% python3 -q
>>> import numpy as np
>>> import numpy.linalg as la
>>> np.set_printoptions(precision=2, suppress=True, linewidth=140, sign=" ")
>>> M = np.array([[-30.12, -0.62, -20.25],
...     [-30.25, 0.16, -19.69],
...     [-32.58, -0.3, -19.72],
...     [-30.04, -0.72, -18.64],
...     [-32.4, -0.51, -20.96],
...     [-32.91, 1.31, -21.27],
...     [-29.36, 1.88, -20.42],
...     [-29.76, 0.56, -19.51],
...     [-28.03, -0.86, -18.96],
...     [-30.46, 1.63, -21.62],
...     [-30.06, 0.49, -20.48],
...     [-30.72, -0.08, -18.75]])
>>> x0 = np.array([-2, 2, 0])
>>> target = M @ x0
>>> b, lr = np.zeros(3), 1 / la.norm(M, 2) ** 2
>>> for i in range(60):
...     b -= lr * M.T @ (M @ b - target)
...     if i % 10 == 0: print(i, round(la.norm(M @ b - target), 2))
... 
0 5.23
10 5.21
20 5.18
30 5.16
40 5.14
50 5.11
>>> np.round(la.cond(M), 2)
np.float64(63.33)
>>> arr = np.load("m.npy")
>>> arr
array([[-8.08,  4.96,  8.96,  6.98],
       [-8.03,  5.  ,  9.01,  7.05],
       [-4.96,  3.02,  6.  ,  3.95]])
>>> U, sig, Vt = la.svd(arr)
>>> sig
array([ 22.9 ,   0.54,   0.07])
>>> Y = U[:, :1] @ np.diag(sig[:1]) @ Vt[:1]
>>> Y
array([[-8.03,  4.95,  9.08,  6.89],
       [-8.05,  4.97,  9.11,  6.92],
       [-5.  ,  3.09,  5.66,  4.3 ]])
>>> np.round(np.abs(arr - Y).max(), 2)
np.float64(0.35)
>>> x0 = np.array([1, 2, 1, 0])
>>> a = np.maximum(arr @ x0, 0)
>>> np.maximum(arr @ x0, 0) - np.maximum(-arr @ x0, 0)
array([ 10.8 ,  10.98,   7.08])
>>> np.maximum(arr @ (3 * x0), 0)
array([ 32.4 ,  32.94,  21.24])
>>> np.tanh(arr @ x0)
array([ 1.,  1.,  1.])
>>> la.norm(arr, axis=0)
array([ 12.42,   7.66,  14.05,  10.68])
>>> la.norm(arr, axis=1).argmax()
np.int64(1)
>>> la.norm(arr, axis=1)
array([ 14.79,  14.84,   9.24])
>>> round(la.norm(arr[1] - arr[0]), 2)
np.float64(0.11)
>>> round(float(la.norm(arr, 1)), 2), np.round(la.norm(arr, np.inf), 2)
(23.97, np.float64(29.09))
>>> m1 = np.loadtxt("data.csv", delimiter=",")
>>> m1
array([[-3.42,  2.06,  0.27],
       [-0.93, -1.98,  3.35],
       [ 1.86,  2.8 ,  2.17]])
>>> Y = m1 / np.sqrt((m1 ** 2).mean(axis=1, keepdims=True))
>>> Y[2]
array([ 0.81,  1.21,  0.94])
>>> la.norm(Y, axis=1)
array([ 1.73,  1.73,  1.73])
>>> m1 - m1.mean(axis=1, keepdims=True)
array([[-3.06,  2.42,  0.63],
       [-1.08, -2.13,  3.2 ],
       [-0.41,  0.52, -0.1 ]])
>>> la.matrix_rank(Y) == la.matrix_rank(m1)
np.True_
>>> la.matrix_rank(m1 - m1.mean(axis=1, keepdims=True))
np.int64(2)
>>> x0 = np.array([1, 1, 2])
>>> (m1 * x0).sum(axis=1)
array([-0.81,  3.78,  9.  ])
>>> m1 @ np.ones(3)
array([-1.08,  0.44,  6.83])
>>> m1 * x0
array([[-3.42,  2.06,  0.54],
       [-0.93, -1.98,  6.7 ],
       [ 1.86,  2.8 ,  4.34]])
>>> m1 @ (2 * x0)
array([-1.61,  7.57, 18.  ])
>>> J = np.load("out18.npy")
>>> J
array([[ 1, -4,  0],
       [ 2, -6,  1],
       [ 0,  4,  2],
       [ 0, -2, -1]])
>>> r0, g = J[2], J[1]
>>> r0 @ r0
np.int64(20)
>>> p = (r0 @ g) / (r0 @ r0) * r0
>>> g - p
array([ 2. , -1.6,  3.2])
>>> np.outer(r0, g)
array([[  0,   0,   0],
       [  8, -24,   4],
       [  4, -12,   2]])
>>> round((g - p) @ r0, 2)
np.float64(0.0)
>>> C2 = J.T @ J
>>> (J @ J.T).shape
(4, 4)
>>> np.trace(C2), (J ** 2).sum()
(np.int64(83), np.int64(83))
>>> K = np.cumsum(np.array([[1, 2, 2],
...     [3, 0, 2],
...     [-2, 1, -2],
...     [-3, -3, 0],
...     [3, 0, -1],
...     [0, 1, 1],
...     [-3, -3, 3],
...     [2, 1, 3],
...     [-2, -2, -2],
...     [1, -1, 2],
...     [2, -3, 2],
...     [-2, 1, -3],
...     [-3, 3, 3]]), axis=0)
>>> K
array([[ 1,  2,  2],
       [ 4,  2,  4],
       [ 2,  3,  2],
       [-1,  0,  2],
       [ 2,  0,  1],
       [ 2,  1,  2],
       [-1, -2,  5],
       [ 1, -1,  8],
       [-1, -3,  6],
       [ 0, -4,  8],
       [ 2, -7, 10],
       [ 0, -6,  7],
       [-3, -3, 10]])
>>> Y = np.c_[K[:, :2] @ np.array([[0, 3], [2, 2]]), np.array([2, 2, 5, 4, 3, 4, 2, 2, 1, 2, 0, 3, 2])]
>>> Y
array([[  4,   7,   2],
       [  4,  16,   2],
       [  6,  12,   5],
       [  0,  -3,   4],
       [  0,   6,   3],
       [  2,   8,   4],
       [ -4,  -7,   2],
       [ -2,   1,   2],
       [ -6,  -9,   1],
       [ -8,  -8,   2],
       [-14,  -8,   0],
       [-12, -12,   3],
       [ -6, -15,   2]])
>>> np.round(la.norm(Y - K @ la.lstsq(K, Y)[0], axis=0), 2) + 0
array([ 0.  ,  0.  ,  6.36])
>>> np.round(la.lstsq(K, Y[:, 0])[0], 2) + 0
array([ 0.,  2.,  0.])
>>> la.matrix_rank(Y)
np.int64(3)
>>> D = la.norm(K[:, None] - K[None], axis=-1)
>>> np.unravel_index(D.round(6).argmax(), D.shape)
(np.int64(2), np.int64(10))
>>> D.shape
(13, 13)
>>> la.norm(K, axis=1)
array([  3.  ,   6.  ,   4.12,   2.24,   2.24,   3.  ,   5.48,   8.12,   6.78,   8.94,  12.37,   9.22,  10.86])
>>> la.matrix_rank(D ** 2)
np.int64(5)
>>> D.mean(axis=1).argmax()
np.int64(10)
>>> np.flatnonzero(D[9] < D.mean() / 2)
array([  8,   9,  11])
>>> (D + 1e9 * np.eye(13)).round(6).argmin(axis=1)
array([  2,   2,   0,   0,   5,   0,   8,   9,   6,  11,  11,   9,   9])
>>> A = np.load("x.npy")
>>> A
array([[ 1.,  3.,  0.,  0.],
       [ 3.,  2.,  3.,  0.],
       [ 0.,  3., -2.,  3.],
       [ 0.,  0.,  3., -2.]])
>>> round(la.det(2 * A), 2), np.round(la.det(A), 2)
(np.float64(848.0), np.float64(53.0))
>>> np.round(la.det(A[::-1]), 2)
np.float64(53.0)
>>> round(float(la.det(A.T)), 2)
53.0
>>> la.eigvals(A)
array([ 5.46, -5.78, -1.68,  1.  ])
>>> A.reshape(-1, 2)
array([[ 1.,  3.],
       [ 0.,  0.],
       [ 3.,  2.],
       [ 3.,  0.],
       [ 0.,  3.],
       [-2.,  3.],
       [ 0.,  0.],
       [ 3., -2.]])
>>> A.reshape(2, -1)
array([[ 1.,  3.,  0.,  0.,  3.,  2.,  3.,  0.],
       [ 0.,  3., -2.,  3.,  0.,  0.,  3., -2.]])
>>> t3 = A.reshape(4, 2, -1)
>>> t3.shape
(4, 2, 2)
>>> t3[:, 0]
array([[ 1.,  3.],
       [ 3.,  2.],
       [ 0.,  3.],
       [ 0.,  0.]])
>>> vals, vecs = la.eig(A)
>>> np.round(A @ vecs[:, 0] - vals[0] * vecs[:, 0], 2) + 0
array([ 0.,  0.,  0.,  0.])
>>> np.sort(la.eigvals(A @ A))
array([  1.  ,   2.82,  29.79,  33.38])
>>> vals, vecs = la.eigh(A)
>>> x0 = np.array([-1, -2, 1, 1])
>>> vecs * np.maximum(vals, 0) @ vecs.T
array([[ 1.77,  2.13,  0.69,  0.08],
       [ 2.13,  3.17,  1.52,  0.61],
       [ 0.69,  1.52,  1.06,  0.63],
       [ 0.08,  0.61,  0.63,  0.45]])
>>> np.abs(A).sum(axis=1).max(), np.round(np.abs(vals).max(), 2)
(np.float64(8.0), np.float64(5.78))
>>> vecs * np.abs(vals) @ vecs.T
array([[ 2.54,  1.27,  1.38,  0.16],
       [ 1.27,  4.35,  0.05,  1.22],
       [ 1.38,  0.05,  4.13, -1.75],
       [ 0.16,  1.22, -1.75,  2.9 ]])
